>>> import numpy as np
>>> np.set_printoptions(precision=3, suppress=True, linewidth=200, floatmode="fixed")
>>> rnd = lambda a: np.round(a, 3) + 0
>>> other = np.array([[-0.9, -0.9], [0.3, -1.2], [-0.4, -1.8], [0.3, 0.0]])
>>> W2 = np.array([[0.8, -0.4, -0.7], [1.8, 0.3, -0.9]])
>>> W0 = other @ W2
>>> rnd(W0)
array([[-2.340,  0.090,  1.440],
       [-1.920, -0.480,  0.870],
       [-3.560, -0.380,  1.900],
       [ 0.240, -0.120, -0.210]])
>>> # rank 2
>>> np.linalg.lstsq(W0[:-1].T, W0[-1])[2]
np.int32(2)
>>> np.unique(W0.round(6), axis=0).shape
(4, 3)
>>> np.allclose(W0[:-1].T @ np.linalg.lstsq(W0[:-1].T, W0[-1])[0], W0[-1])
True
>>> def softmax(z):
...     e = np.exp(z - z.max(axis=-1, keepdims=True))
...     return e / e.sum(axis=-1, keepdims=True)
... 
>>> softmax(W0).sum(axis=1)
array([1.000, 1.000, 1.000, 1.000])
>>> rnd(softmax(10 * W0[2]))
array([0.000, 0.000, 1.000])
>>> rnd(softmax(W0[2] + -3))
array([0.004, 0.092, 0.904])
>>> S = W0 @ W0.T / np.sqrt(3)
>>> rnd(softmax(S)[2] @ W0)
array([-3.491, -0.361,  1.870])
>>> Uu, sigma, Vh = np.linalg.svd(W0)
>>> np.argmax(sigma[:-1] / (sigma[1:] + 1e-6)) + 1
np.int64(2)
>>> rnd(sigma)
array([5.339, 0.517, 0.000])
>>> other = Uu[:, :2] @ np.diag(sigma[:2]) @ Vh[:2]
>>> rnd(np.abs(W0 - other).max())
np.float64(0.0)
>>> rnd(np.linalg.norm(W0 - other) / np.linalg.norm(W0))
np.float64(0.0)
>>> np.linalg.cond(W0) > 100
np.True_
>>> [round(float(x), 3) for x in np.linalg.svd(W0, compute_uv=False)[:3]]
[5.339, 0.517, 0.0]
>>> rnd(np.linalg.norm(W0, 2) / np.linalg.norm(W0))
np.float64(0.995)
>>> np.argsort(-np.linalg.norm(W0, axis=0).round(6), kind="stable")[:3]
array([0, 2, 1])
>>> np.linalg.matrix_rank(W0, rtol=0.1)
np.int64(1)
>>> F = np.loadtxt("out13.csv", delimiter=",")
>>> F
array([[5.000, 0.000, 0.000, 0.000],
       [2.000, 0.000, 0.000, 0.000],
       [3.000, 4.000, 2.000, 0.000],
       [2.000, 2.000, 4.000, 3.000]])
>>> # null space of dimension 1
>>> rnd(np.linalg.norm(W0, 2))
np.float64(5.339)
>>> rnd(W0[3] @ W0[2])
np.float64(-1.208)
>>> rnd(np.linalg.norm(W0, axis=1))
array([2.749, 2.162, 4.053, 0.341])
>>> rnd(np.linalg.norm(W0) ** 2 / np.linalg.norm(W0, 2) ** 2)
np.float64(1.009)
>>> np.linalg.norm(W0, axis=1).argmax()
np.int64(2)
>>> Uu, sigma, Vh = np.linalg.svd(F)
>>> vecs = Vh[:(sigma > 1e-8).sum()]
>>> rng = np.random.default_rng(18622)
>>> x0 = F[1] + -1 * F[0] + rng.integers(2) * np.eye(4)[0]
>>> x0
array([-2.000,  0.000,  0.000,  0.000])
>>> rnd(vecs.T @ vecs)
array([[ 1.000,  0.000,  0.000,  0.000],
       [ 0.000,  0.889,  0.222, -0.222],
       [ 0.000,  0.222,  0.556,  0.444],
       [ 0.000, -0.222,  0.444,  0.556]])
>>> idx = rng.permutation(4)
>>> idx
array([1, 2, 3, 0])
>>> other = F[idx][:, idx]
>>> rnd(np.sort(np.abs(np.linalg.eigvals(other))))
array([0.000, 2.000, 3.000, 5.000])
>>> np.trace(other)
np.float64(10.0)
>>> rnd(np.linalg.matrix_power(F - np.diag(np.diag(F)), 4))
array([[0.000, 0.000, 0.000, 0.000],
       [0.000, 0.000, 0.000, 0.000],
       [0.000, 0.000, 0.000, 0.000],
       [0.000, 0.000, 0.000, 0.000]])
>>> np.prod(np.diag(F)), rnd(np.linalg.det(F))
(np.float64(0.0), np.float64(0.0))
>>> rnd(np.sort(np.linalg.eigvals(F)))
array([0.000, 2.000, 3.000, 5.000])
>>> [int(np.linalg.matrix_rank(np.linalg.matrix_power(F, p))) for p in range(1, 5)]
[3, 3, 3, 3]
>>> np.linalg.matrix_rank(F - F[0, 0] * np.eye(4))
np.int64(3)
>>> rk = np.linalg.matrix_rank(F)
>>> rk
np.int64(3)
>>> null = np.linalg.svd(F)[2][rk:].T
>>> np.allclose(F @ null, 0)
True
>>> [int(np.linalg.matrix_rank(F[:i])) for i in range(1, len(F) + 1)]
[1, 1, 2, 3]
>>> null.shape
(4, 1)
>>> np.linalg.matrix_rank(F.T @ F), np.linalg.matrix_rank(F @ F.T)
(np.int64(3), np.int64(3))
